$ ipython --no-banner

In [1]: import numpy as np

In [2]: np.set_printoptions(suppress=True, linewidth=120)

In [3]: K = np.load("block6.npy")

In [4]: print(K)
[[ 1 -1 -1  1 -1  1  1 -1]
 [ 1  1  1  1  1  1  1  1]
 [ 1 -1 -1  1  1 -1 -1  1]
 [ 1  1  1  1 -1 -1 -1 -1]
 [ 1  1 -1 -1  1  1 -1 -1]
 [ 1 -1  1 -1 -1  1 -1  1]
 [ 1 -1  1 -1  1 -1  1 -1]
 [ 1  1 -1 -1 -1 -1  1  1]]

In [5]: M2 = K / np.sqrt((K ** 2).mean(axis=1, keepdims=True))

In [6]: print(K - K.mean(axis=1, keepdims=True))
[[ 1. -1. -1.  1. -1.  1.  1. -1.]
 [ 0.  0.  0.  0.  0.  0.  0.  0.]
 [ 1. -1. -1.  1.  1. -1. -1.  1.]
 [ 1.  1.  1.  1. -1. -1. -1. -1.]
 [ 1.  1. -1. -1.  1.  1. -1. -1.]
 [ 1. -1.  1. -1. -1.  1. -1.  1.]
 [ 1. -1.  1. -1.  1. -1.  1. -1.]
 [ 1.  1. -1. -1. -1. -1.  1.  1.]]

In [7]: print(M2[3])
[ 1.  1.  1.  1. -1. -1. -1. -1.]

In [8]: print(np.round(np.linalg.norm(M2, axis=1), 1))
[2.8 2.8 2.8 2.8 2.8 2.8 2.8 2.8]

In [9]: print(np.linalg.matrix_rank(M2) == np.linalg.matrix_rank(K))
True

In [10]: q, evecs = np.linalg.qr(K[:, :6])[0], np.linalg.qr(K[:, 6:])[0]

In [11]: sig = np.linalg.svd(q.T @ evecs, compute_uv=False)

In [12]: print((sig > 0.9).sum())
0

In [13]: print(np.round(np.degrees(np.arccos(sig.clip(0, 1))), 1))
[90. 90.]

In [14]: print(round(float(np.linalg.norm(q @ q.T - evecs @ evecs.T, 2)), 1))
1.0

In [15]: x0 = np.array([-2, -3, 1, 2, 1, -3, 1, -2])

In [16]: rhs = K @ x0

In [17]: beta, lr = np.zeros(8), 1 / np.linalg.norm(K, 2) ** 2

In [18]: for i in range(50):
    ...:     beta -= lr * K.T @ (K @ beta - rhs)
    ...:     if i % 10 == 0: print(i, round(np.linalg.norm(K @ beta - rhs), 1))
    ...: 
0 0.0
10 0.0
20 0.0
30 0.0
40 0.0

In [19]: print(beta.round(1))
[-2. -3.  1.  2.  1. -3.  1. -2.]

In [20]: arr = np.loadtxt("mat.csv", delimiter=",")

In [21]: print(arr)
[[-0.8  2.5 -1.3 -1.2 -0.4  2.2 -0.6  0.1]
 [-1.5  0.  -0.1 -1.  -0.2 -1.   0.3  1.5]
 [-0.2  4.4 -2.2  0.   0.6 -0.9  0.9 -1.1]
 [-0.2 -0.1  0.1  0.5 -1.4 -0.1 -1.5 -0.5]
 [-1.9 -1.9  1.   1.1 -0.1  2.3  0.  -1.3]
 [-0.3 -0.1  0.1  0.5 -1.6 -0.1 -0.7 -0.1]
 [ 1.7 -2.3  1.1  0.1 -1.9 -1.7  1.8 -0.4]
 [-0.3  0.1  0.  -0.2 -0.6 -0.6 -0.2  0.2]
 [-0.7 -1.   0.5 -0.8  0.1 -0.5 -0.2 -0.1]
 [-0.1  0.8 -0.4  0.4 -0.4 -1.  -0.5  0.4]
 [-0.3 -1.8  0.9 -0.3  0.3 -1.  -1.   0.7]
 [ 0.   0.9 -0.5  0.7  0.6 -0.1 -1.1  0.2]
 [-0.3  1.2 -0.6 -0.4  0.3 -0.5  0.3 -0.6]
 [ 0.2 -1.   0.5 -0.4 -1.7  0.5 -0.1 -0.4]
 [-0.2  0.4 -0.2 -1.2 -1.3  0.4  0.1  1.3]
 [-1.5  0.   0.  -0.3  0.5 -0.3 -1.5  0.6]
 [ 0.   1.2 -0.5  0.8 -0.5 -1.7 -1.2  1. ]
 [ 1.6  3.7 -1.9  0.2 -0.1  0.1  0.4 -1.1]
 [ 1.6  5.9 -2.9  2.  -0.7 -1.1  1.  -2.5]
 [-1.3 -2.3  1.1  0.7  1.9  0.1  0.1  0.5]
 [-0.3  1.1 -0.5  0.   0.8 -0.7  0.2 -1. ]
 [-0.6 -2.6  1.2  2.2  0.1  0.1  0.9 -0.9]
 [ 1.9  1.  -0.5  1.4 -0.3  0.2 -2.6  0.9]
 [-0.1  0.3 -0.2  0.1 -1.5 -0.6  0.4 -0.4]
 [-0.6  3.2 -1.5 -0.5  2.1 -1.4 -0.6 -0.8]
 [ 0.2 -2.6  1.3  1.9 -0.5  0.1  0.5  1.6]
 [ 0.9 -1.   0.5 -0.9  1.8 -1.3 -0.1 -0.8]
 [ 0.5  1.6 -0.8  0.1  0.9 -1.2 -0.1 -0.6]
 [-0.6 -1.4  0.7 -1.1  0.7  0.3 -0.8 -1.8]
 [ 1.  -0.8  0.4  0.1 -1.3  0.4 -0.2 -1.1]]

In [22]: M2 = np.c_[arr[:, :3] @ np.array([[-6, 8, -8], [4, -2, -6], [-6, -5, 7]]), np.array([1, 3, 3, -3, 0, -2, 3, 2, 1, 5, -2, -2, -1, 2, -1, -2, -1, -2, 2, 4, 4, 5, 5, 2, -1, 4, 5, 0, 2, -2])]

In [23]: print(M2.round(1))
[[ 22.6  -4.9 -17.7   1. ]
 [  9.6 -11.5  11.3   3. ]
 [ 32.    0.6 -40.2   3. ]
 [  0.2  -1.9   2.9  -3. ]
 [ -2.2 -16.4  33.6   0. ]
 [  0.8  -2.7   3.7  -2. ]
 [-26.   12.7   7.9   3. ]
 [  2.2  -2.6   1.8   2. ]
 [ -2.8  -6.1  15.1   1. ]
 [  6.2  -0.4  -6.8   5. ]
 [-10.8  -3.3  19.5  -2. ]
 [  6.6   0.7  -8.9  -2. ]
 [ 10.2  -1.8  -9.   -1. ]
 [ -8.2   1.1   7.9   2. ]
 [  4.   -1.4  -2.2  -1. ]
 [  9.  -12.   12.   -2. ]
 [  7.8   0.1 -10.7  -1. ]
 [ 16.6  14.9 -48.3  -2. ]
 [ 31.4  15.5 -68.5   2. ]
 [ -8.  -11.3  31.9   4. ]
 [  9.2  -2.1  -7.7   4. ]
 [-14.   -5.6  28.8   5. ]
 [ -4.4  15.7 -24.7   5. ]
 [  3.   -0.4  -2.4   2. ]
 [ 25.4  -3.7 -24.9  -1. ]
 [-19.4   0.3  23.1   4. ]
 [-12.4   6.7   2.3   5. ]
 [  8.2   4.8 -19.2   0. ]
 [ -6.2  -5.5  18.1   2. ]
 [-11.6   7.6  -0.4  -2. ]]

In [24]: print(np.linalg.matrix_rank(M2))
4

In [25]: print(np.round(np.linalg.lstsq(arr, M2[:, 0])[0], 1) + 0)
[-6.  4. -6.  0.  0.  0.  0.  0.]

In [26]: print(np.round(np.linalg.norm(M2 - arr @ np.linalg.lstsq(arr, M2)[0], axis=0), 1) + 0)
[ 0.   0.   0.  13.1]

In [27]: Uu, sig, Vh = np.linalg.svd(arr)

In [28]: print(np.argmax(sig[:-1] / (sig[1:] + 1e-6)) + 1)
7

In [29]: print(sig.round(1))
[13.1  6.5  5.7  5.4  4.8  4.   3.6  0.2]

In [30]: M2 = Uu[:, :7] @ np.diag(sig[:7]) @ Vh[:7]

In [31]: print(round(np.linalg.norm(arr - M2, 2), 1), round(sig[7], 1))
0.2 0.2

In [32]: print(np.linalg.matrix_rank(M2))
7

In [33]: print(round(np.linalg.norm(arr - M2) / np.linalg.norm(arr), 1))
0.0

In [34]: print(np.round(np.abs(arr - M2).max(), 1))
0.1

In [35]: E = np.loadtxt("sample6.csv", delimiter=",")

In [36]: print(E)
[[-0.9  2.   3.   0.   2.   3.   0.   1.  -3.   2.   2.  -2. ]
 [ 0.   0.1  1.  -1.   1.   0.   0.  -3.   1.   3.   0.   0. ]
 [ 2.  -3.  -1.9 -2.   0.   3.   1.   2.   3.  -1.   3.  -1. ]
 [-3.   2.   3.   2.1  2.  -3.   3.  -1.   1.   2.  -1.   3. ]
 [ 0.  -3.   0.  -3.   0.1  1.  -2.   3.   0.   0.  -1.   1. ]
 [-3.   1.   2.   2.  -2.   0.1  1.   3.   1.   3.   0.  -2. ]
 [ 0.   0.  -1.   1.  -3.  -3.  -1.9 -1.   3.  -1.   0.   2. ]
 [ 3.  -1.  -3.  -2.   2.   0.  -2.   3.1 -1.   2.   3.  -1. ]
 [ 2.   0.   3.  -1.  -3.  -2.  -2.  -3.   3.1 -2.   0.  -3. ]
 [ 2.   3.   2.   2.   3.   2.   3.  -3.   1.   1.1  1.  -1. ]
 [ 0.   3.   1.   3.  -2.  -3.   0.   2.   2.  -1.  -1.9 -2. ]
 [-1.   2.   3.   0.   2.   3.   0.   1.  -3.   2.   2.  -1.9]]

In [37]: rng = np.random.default_rng(21)

In [38]: M2 = E + rng.integers(-2, 3, (12, 11)) @ rng.integers(-2, 3, (11, 12))

In [39]: print(M2)
[[ -0.9   4.    1.    4.   -1.    1.    2.    9.    0.   16.    9.   -1. ]
 [ -7.    0.1   2.    2.    9.    2.    1.   -7.   -5.   -1.   -7.  -12. ]
 [  6.    4.   -3.9   1.    4.    9.   -4.    6.    1.    6.    6.  -10. ]
 [ -7.    2.   -5.    5.1   2.    4.  -11.   -4.    8.    3.   -3.    3. ]
 [ 10.    4.   10.  -10.    6.1  -4.    3.    2.   -5.   -7.    4.   13. ]
 [ -1.   -9.    3.    3.  -17.    6.1   7.   -6.    3.   -8.    3.   -5. ]
 [  4.    2.    6.  -10.  -12.    0.    4.1  -3.   -2.  -13.   -8.    1. ]
 [-11.  -11.   -6.   -3.    4.    7.  -10.   -8.9   6.  -14.    0.    2. ]
 [  5.    1.   11.   -9.   -4.   -9.   13.   -2.   -5.9  -6.   -7.   -6. ]
 [ 12.    9.    0.    1.    1.   -2.    5.   -1.    0.    4.1  -3.    3. ]
 [ -8.   -4.    1.   10.  -12.    7.   -6.   -2.    2.  -10.   -4.9 -11. ]
 [ 10.    2.   -2.    1.   -2.    1.    3.    3.   -4.    5.    0.   -5.9]]

In [40]: print(np.round(M2 - E, 1))
[[  0.   2.  -2.   4.  -3.  -2.   2.   8.   3.  14.   7.   1.]
 [ -7.   0.   1.   3.   8.   2.   1.  -4.  -6.  -4.  -7. -12.]
 [  4.   7.  -2.   3.   4.   6.  -5.   4.  -2.   7.   3.  -9.]
 [ -4.   0.  -8.   3.   0.   7. -14.  -3.   7.   1.  -2.   0.]
 [ 10.   7.  10.  -7.   6.  -5.   5.  -1.  -5.  -7.   5.  12.]
 [  2. -10.   1.   1. -15.   6.   6.  -9.   2. -11.   3.  -3.]
 [  4.   2.   7. -11.  -9.   3.   6.  -2.  -5. -12.  -8.  -1.]
 [-14. -10.  -3.  -1.   2.   7.  -8. -12.   7. -16.  -3.   3.]
 [  3.   1.   8.  -8.  -1.  -7.  15.   1.  -9.  -4.  -7.  -3.]
 [ 10.   6.  -2.  -1.  -2.  -4.   2.   2.  -1.   3.  -4.   4.]
 [ -8.  -7.   0.   7. -10.  10.  -6.  -4.   0.  -9.  -3.  -9.]
 [ 11.   0.  -5.   1.  -4.  -2.   3.   2.  -1.   3.  -2.  -4.]]

In [41]: print(np.linalg.matrix_rank(M2 - E, tol=1e-8))
11

In [42]: print(np.round(np.linalg.svd(M2 - E, compute_uv=False), 1) + 0)
[46.3 40.2 26.5 24.5 17.6 13.6 11.2  6.5  3.5  1.7  0.1  0. ]
